% python3 -q
>>> import numpy as np
>>> np.set_printoptions(precision=2, suppress=True, linewidth=200)
>>> def rnd(a):
...     return np.round(a, 2) + 0
... 
>>> W0 = np.loadtxt("layer6.csv", delimiter=",")
>>> print(W0)
[[ 0.5  0.4  0.2  0.5  1.2 -0.8 -0.2  0.6 -1.7  0.4  0.  -0.5]
 [-2.3 -0.2 -1.2  0.7 -0.6  1.4  2.3 -4.2  1.   0.9 -0.9 -1.2]
 [ 0.5 -0.5  1.   0.5  1.5  0.7 -0.7  2.1  0.1  0.6 -0.3  0.3]
 [ 1.8  0.4  0.5  0.3 -1.3 -1.1  0.4 -3.6  0.1 -0.3  0.4  1. ]
 [-0.5  0.5  0.5 -1.5 -0.1 -0.1  0.3  0.6 -0.5  0.3 -0.3  0.4]
 [-0.1 -0.1 -0.9 -0.6  0.5 -0.2 -0.7 -4.2  0.  -0.6  0.  -1.9]
 [ 0.   0.9  1.8  0.7  1.4  0.8 -0.8 -2.1  0.7 -0.9 -0.6 -0.5]
 [-2.1  1.2 -0.3 -0.2  0.1 -0.4 -1.1  1.8 -0.1 -1.1  0.  -0.7]
 [ 0.6 -1.5  1.2  0.1  1.4 -1.3  1.4 -2.1 -0.7  0.1 -0.4 -0.1]
 [ 0.   0.2 -1.7  1.4  0.5 -0.4  1.4  0.6  2.1  1.  -2.5 -0.7]]
>>> Uu, sig, vt = np.linalg.svd(W0, full_matrices=False)
>>> print(rnd(vt @ vt.T))
[[1. 0. 0. 0. 0. 0. 0. 0. 0. 0.]
 [0. 1. 0. 0. 0. 0. 0. 0. 0. 0.]
 [0. 0. 1. 0. 0. 0. 0. 0. 0. 0.]
 [0. 0. 0. 1. 0. 0. 0. 0. 0. 0.]
 [0. 0. 0. 0. 1. 0. 0. 0. 0. 0.]
 [0. 0. 0. 0. 0. 1. 0. 0. 0. 0.]
 [0. 0. 0. 0. 0. 0. 1. 0. 0. 0.]
 [0. 0. 0. 0. 0. 0. 0. 1. 0. 0.]
 [0. 0. 0. 0. 0. 0. 0. 0. 1. 0.]
 [0. 0. 0. 0. 0. 0. 0. 0. 0. 1.]]
>>> print(np.allclose(Uu * sig @ vt, W0))
True
>>> print(rnd(Uu.T @ Uu))
[[1. 0. 0. 0. 0. 0. 0. 0. 0. 0.]
 [0. 1. 0. 0. 0. 0. 0. 0. 0. 0.]
 [0. 0. 1. 0. 0. 0. 0. 0. 0. 0.]
 [0. 0. 0. 1. 0. 0. 0. 0. 0. 0.]
 [0. 0. 0. 0. 1. 0. 0. 0. 0. 0.]
 [0. 0. 0. 0. 0. 1. 0. 0. 0. 0.]
 [0. 0. 0. 0. 0. 0. 1. 0. 0. 0.]
 [0. 0. 0. 0. 0. 0. 0. 1. 0. 0.]
 [0. 0. 0. 0. 0. 0. 0. 0. 1. 0.]
 [0. 0. 0. 0. 0. 0. 0. 0. 0. 1.]]
